In [1]: import numpy as np

In [2]: np.set_printoptions(suppress=True, linewidth=100)

In [3]: def rnd(a):
   ...:     return np.round(a, 1) + 0
   ...: 

In [4]: X = np.load("out6.npy")

In [5]: X
Out[5]: 
array([[ 3.3, -3.4,  0.1, -1.4,  0. ,  0.4],
       [ 0.1, -0.5,  0. , -0.6,  0.1, -0.7],
       [ 1.4,  0.7, -0.1,  0.4,  0. ,  0.5],
       [ 1. , -0.3, -0.1,  0.1, -0.1,  0.6],
       [ 3.3, -2.2, -0.3,  0.3,  0.1, -0.2],
       [ 0.7,  5.3,  0.2,  1. ,  0.2,  1. ],
       [ 0.8,  1. ,  0.4,  0.6,  0.1, -0.2],
       [-0.3,  1. , -0.1, -0.3,  0.2, -0.4],
       [-0.1,  0.2,  0.1,  0.3,  0.1, -0.2],
       [ 2.1, -2.3,  0. ,  0.1,  0. ,  0.1],
       [ 1.3,  1.7,  0.2,  0. ,  0.1, -0.6],
       [ 0.7, -0.3, -0.2,  1.2, -0.2,  0.4],
       [-0.9, -0.3, -0.1, -0.1,  0. , -0.1],
       [ 1.9,  3.9,  0.1,  0.3,  0. ,  0.5],
       [ 1.4, -2. ,  0. ,  0.5,  0.2, -0.6],
       [ 0.5, -1.2, -0.1, -0.4,  0.1,  0.6],
       [ 0.9,  7.8,  0. , -0.9, -0.1,  0. ],
       [ 0.2, -5.7,  0.1,  0.5, -0.1, -0.8],
       [ 1.6, -4.3, -0.2, -0.5, -0.1,  0. ],
       [-0.4,  0.5,  0.1,  0.8, -0.1,  0.2],
       [ 0.5,  6.1, -0.4, -0.4,  0. ,  0.1],
       [-0.3, -0.2,  0.1, -0.6,  0.1, -0.2],
       [-2.9,  2.5, -0.3, -0.1,  0.1, -0.1],
       [ 1.1,  3.9, -0.1,  1.5, -0.1,  0.1],
       [-0.6,  0.3, -0.1,  0.5, -0.1,  0.5],
       [-0.4, -0.1, -0.1, -0.6,  0. ,  0.2],
       [ 2.9, -5.2,  0. ,  0.1, -0.1, -0.3],
       [ 0.8,  0.3, -0.1, -0.3, -0.1,  0.7],
       [-1.8,  0.6, -0.1,  0.8,  0. ,  0.1],
       [ 0.2,  1.6,  0. , -0.2, -0.2, -0.1],
       [-1.4, -0.6, -0.1, -1.5,  0.1, -0.3],
       [ 3.7, -0.1, -0.2,  0. ,  0.1,  0.1],
       [ 0.4, -3.6,  0.1, -1.2,  0. , -0.2],
       [-0.1,  1.2, -0.1, -1.1, -0.1,  0.4],
       [ 1.4,  1.5, -0.3, -0.5,  0. , -0.1],
       [ 0.7, -2.8,  0.2,  0. ,  0. , -0.2]])

In [6]: Z = X[[0, 32]].astype(float)

In [7]: for _ in range(6):
   ...:     lab = np.linalg.norm(X[:, None] - Z, axis=-1).argmin(axis=1)
   ...:     Z = np.array([X[lab == j].mean(axis=0) for j in range(2)])
   ...: 

In [8]: lab
Out[8]: 
array([0, 1, 1, 1, 0, 1, 1, 1, 1, 0, 1, 1, 1, 1, 0, 0, 1, 0, 0, 1, 1, 1, 1, 1, 1, 1, 0, 1, 1, 1, 1,
       0, 0, 1, 1, 0])

In [9]: rnd(Z[1] - Z[0])
Out[9]: array([-1.7,  4.5,  0. ,  0.2,  0. ,  0.2])

In [10]: np.bincount(lab)
Out[10]: array([11, 25])

In [11]: np.abs(Z[1] - Z[0]).argmax()
Out[11]: np.int64(1)

In [12]: B = np.array([[1, 4, 6], [7, 3, 2], [6, 0, 5], [2, 7, 6], [7, 9, 8], [3, 5, 3]])

In [13]: rnd(np.einsum("ij->j", X))
Out[13]: array([23.7,  5. , -1.4, -1.7,  0.2,  1.2])

In [14]: np.linalg.matrix_rank(np.vstack([X, B.T]))
Out[14]: np.int64(6)

In [15]: np.linalg.matrix_rank(X @ B)
Out[15]: np.int64(3)

In [16]: vec = np.array([-2, 0, -1, 0, 2, 2])

In [17]: y = X @ vec

In [18]: rnd(y)
Out[18]: 
array([-5.9, -1.4, -1.7, -0.9, -6.5,  0.8, -2.2,  0.3, -0.1, -4. , -3.8, -0.8,  1.7, -2.9, -3.6,
        0.5, -2. , -2.3, -3.2,  0.9, -0.4,  0.3,  6.1, -2.1,  2.1,  1.3, -6.6, -0.3,  3.9, -1. ,
        2.5, -6.8, -1.3,  0.9, -2.7, -2. ])

In [19]: rnd(np.linalg.pinv(X) @ X)
Out[19]: 
array([[1., 0., 0., 0., 0., 0.],
       [0., 1., 0., 0., 0., 0.],
       [0., 0., 1., 0., 0., 0.],
       [0., 0., 0., 1., 0., 0.],
       [0., 0., 0., 0., 1., 0.],
       [0., 0., 0., 0., 0., 1.]])

In [20]: rng = np.random.default_rng(24936)

In [21]: y = y + 0.3 * rng.normal(size=36)

In [22]: rnd(y)
Out[22]: 
array([-5.2, -1.9, -1.4, -1. , -6.4,  0.6, -2.3,  0.4,  0.7, -3.9, -3.6, -0.7,  1.4, -2.9, -3.6,
        0.4, -2. , -2.4, -3.1,  0.8, -0.4,  0.5,  6.2, -1.5,  2.3,  1.4, -6.7, -0.5,  4. , -0.9,
        2.5, -6.7, -1.5,  1. , -2.6, -1.8])

In [23]: beta, *_ = np.linalg.lstsq(X, y)

In [24]: [round(float(np.linalg.norm(np.linalg.solve(X.T @ X + lam * np.eye(6), X.T @ y))), 2) for lam in (0, 1, 10, 100)]
Out[24]: [3.67, 2.57, 1.78, 0.85]
